$ ipython --no-banner

In [1]: import numpy as np

In [2]: from numpy import linalg as LA

In [3]: np.set_printoptions(precision=4, suppress=True, linewidth=160)

In [4]: A = np.load("w.npy")

In [5]: A
Out[5]: 
array([[ 0.4343,  0.4274,  0.1886,  2.4293, -0.0944, -1.0214, -6.0576],
       [ 0.2291,  0.2236, -0.18  ,  0.734 ,  0.41  ,  0.6561,  2.5319],
       [ 0.9339,  0.3029,  0.157 , -1.2429,  0.3702,  0.5011,  2.7255],
       [ 1.4551,  0.0351,  0.3542, -0.7784, -0.3132, -0.2969,  2.727 ],
       [-0.1007, -0.263 , -0.3948, -1.2439,  0.7566, -1.5081, -0.2195],
       [-0.3746, -0.3788, -0.0697, -0.4651,  0.1978, -1.1681,  3.6008],
       [ 0.0305,  0.0414, -0.571 , -1.3524,  0.0993, -0.2046,  1.1619],
       [-2.1093,  0.8985,  0.4118, -1.6693,  1.2804, -2.8722,  0.7188],
       [-0.4531, -0.2325,  0.2021,  2.5393, -1.4686,  1.2364, -4.3457],
       [ 0.5454,  0.0533, -0.1956,  0.7987,  0.1612,  0.7661,  4.7894],
       [-0.4062, -0.5761, -0.239 , -0.4957, -0.8122,  0.9091,  2.805 ],
       [-1.4462, -0.3147,  0.1921,  0.8354, -0.5263, -0.2034,  3.5174],
       [-1.6313,  0.177 ,  0.3961,  0.1403,  0.4728, -0.3909,  0.5685],
       [-0.3701, -0.6853, -0.0969,  1.7897, -0.5318,  1.8073,  0.0135],
       [-0.2168,  0.0926, -0.2584, -1.3364, -0.88  ,  0.6731,  5.7663],
       [ 1.0279, -0.6311, -0.4704, -0.1558, -0.1339,  1.2573,  2.1208],
       [ 1.2527,  0.3998, -0.2146, -4.152 ,  0.3449, -0.1515,  4.292 ],
       [-0.4731, -0.9301, -0.3495, -1.2351, -1.0534,  0.7222, -0.0756],
       [ 0.8046, -0.2587, -0.0592, -1.4286, -0.0989, -2.0146,  1.0341],
       [-1.2928,  0.0553,  0.1304, -0.3632,  0.7682,  1.3962,  0.8609],
       [-0.1306,  0.5186,  0.3578,  0.7373, -0.6673, -0.2961, -0.5025],
       [ 1.5935, -0.1419, -0.6331, -1.4215, -0.7734,  1.3868,  2.3948],
       [-0.3741,  0.0888, -0.2726, -1.7585, -0.9497,  2.0765,  0.3783],
       [-0.5703, -0.0221, -0.6491, -1.1577,  0.3001,  1.3809, -4.5703],
       [ 0.3705,  0.3979,  0.0874,  2.4414,  0.6699,  0.32  ,  7.2794],
       [ 0.3764,  0.1481,  0.1129,  3.672 ,  0.6774,  0.0697,  2.3506],
       [-0.7845,  0.0614, -0.2066, -1.9528,  0.3292, -1.0587, -0.4898],
       [-1.9721,  0.8668, -0.2917,  2.8823,  0.4531,  1.2669, -9.1508],
       [-4.1452,  0.6318, -0.5211,  0.2388,  1.1795, -0.3455, -0.8257],
       [ 1.0888, -0.4202,  0.1366,  2.4843, -0.2206,  2.6056,  1.8316],
       [-0.5093,  0.4287, -0.3697,  3.5562,  0.2386, -0.0488,  6.2681],
       [ 1.7473, -0.112 ,  0.1622, -0.9051, -0.3115, -1.6998, -3.8126],
       [-0.1663,  0.1713, -0.1505,  0.5513, -0.6592,  2.656 ,  2.1865],
       [ 0.4457, -0.1393,  0.1262, -0.6475, -0.1412,  1.026 , -4.0511],
       [-1.6128,  1.2284, -0.0987,  1.9935, -0.5568, -0.5077, -7.5184]])

In [6]: B = np.c_[A[:, :5] @ np.array([[9, 0, 7, 7, 1],
   ...:     [5, 4, 0, 0, 0],
   ...:     [1, 6, 5, 1, 1],
   ...:     [2, 7, 1, 2, 0],
   ...:     [7, 5, 7, 2, 8]]), np.array([1, 4, 2, 6, 9, 9, 1, 3, 1, 1, 3, 9, 8, 6, 5, 5, 8, 5, 1, 6, 5, 9, 2, 3, 2, 1, 4, 4, 8, 6, 1, 9, 2, 7, 6])]

In [7]: B
Out[7]: 
array([[ 10.4321,  19.3743,   5.7516,   7.8985,  -0.1323,   1.    ],
       [  7.3379,   7.0024,   4.3077,   3.7117,   3.3291,   4.    ],
       [ 10.1822,  -4.6957,   8.6708,   4.9489,   4.0525,   2.    ],
       [  9.8764,  -4.7492,   8.9859,   8.3567,  -0.6963,   6.    ],
       [  0.1923,  -8.3451,   1.3734,  -2.0743,   5.5573,   9.    ],
       [ -4.8807,  -4.2001,  -2.0512,  -3.2265,   1.1381,   9.    ],
       [ -2.0992, -12.2307,  -3.2988,  -2.8637,   0.2539,   1.    ],
       [ -8.4552,   0.7817,  -5.4126, -15.1311,   8.5457,   3.    ],
       [-10.2399,  10.7147,  -9.9021,  -0.8282, -11.9998,   1.    ],
       [  7.7053,   5.4365,   4.7669,   5.542 ,   1.6394,   1.    ],
       [-13.4521, -11.2693, -10.2195,  -5.6982,  -7.1428,   3.    ],
       [-16.4105,   3.1101, -12.0116,  -9.3131,  -5.4645,   9.    ],
       [ -9.8104,   6.4307,  -5.9887,  -9.7968,   2.5472,   8.    ],
       [ -6.9975,   6.5463,  -5.0081,  -0.1718,  -4.7214,   6.    ],
       [-10.5794, -14.9348, -10.306 ,  -6.2088,  -7.5152,   5.    ],
       [  4.3763,  -7.1069,   3.7502,   6.1455,  -0.5137,   5.    ],
       [  7.169 , -27.0279,   5.9582,   0.9401,   3.7973,   8.    ],
       [-19.1019, -19.7301, -13.6681,  -8.2382,  -9.2498,   5.    ],
       [  2.3392, -11.8847,   3.2153,   2.518 ,  -0.0458,   1.    ],
       [ -6.5773,   2.3022,  -3.3834,  -8.1092,   4.9832,   6.    ],
       [ -1.4211,   6.0458,  -3.059 ,  -0.4164,  -5.1112,   5.    ],
       [  4.7421, -18.1837,   1.1537,   6.1316,  -5.2268,   9.    ],
       [-13.3604, -18.3384, -12.3881,  -8.3077,  -8.2443,   2.    ],
       [ -6.107 , -10.5864,  -6.2946,  -6.3564,   1.1814,   3.    ],
       [ 14.9835,  22.5553,  10.1612,   8.9035,   5.8171,   2.    ],
       [ 16.3268,  30.3608,  11.6131,  11.4465,   5.9085,   1.    ],
       [ -8.5613, -13.0176,  -6.1729,  -8.9453,   1.6425,   4.    ],
       [ -4.7703,  24.1586,  -9.2092,  -7.4256,   1.361 ,   4.    ],
       [-25.9348,   6.9697, -23.1266, -26.7009,   4.7697,   8.    ],
       [ 11.2592,  15.4259,   9.2447,  12.2856,  -0.5394,   6.    ],
       [  5.9727,  25.583 ,  -0.1872,   3.6548,   1.0298,   1.    ],
       [ 11.3372,  -7.368 ,   9.9565,   9.9601,  -0.5825,   9.    ],
       [ -4.3025,   0.3453,  -5.9797,  -1.5304,  -5.5904,   2.    ],
       [  1.1576,  -5.0385,   2.115 ,   1.6687,  -0.5577,   7.    ],
       [ -8.3825,  15.4919, -13.6872,  -8.5149,  -6.1659,   6.    ]])

In [8]: np.round(LA.norm(B - A @ LA.lstsq(A, B)[0], axis=0), 4) + 0
Out[8]: array([ 0.    ,  0.    ,  0.    ,  0.    ,  0.    , 29.9257])

In [9]: LA.matrix_rank(np.c_[A, B])
Out[9]: np.int64(8)
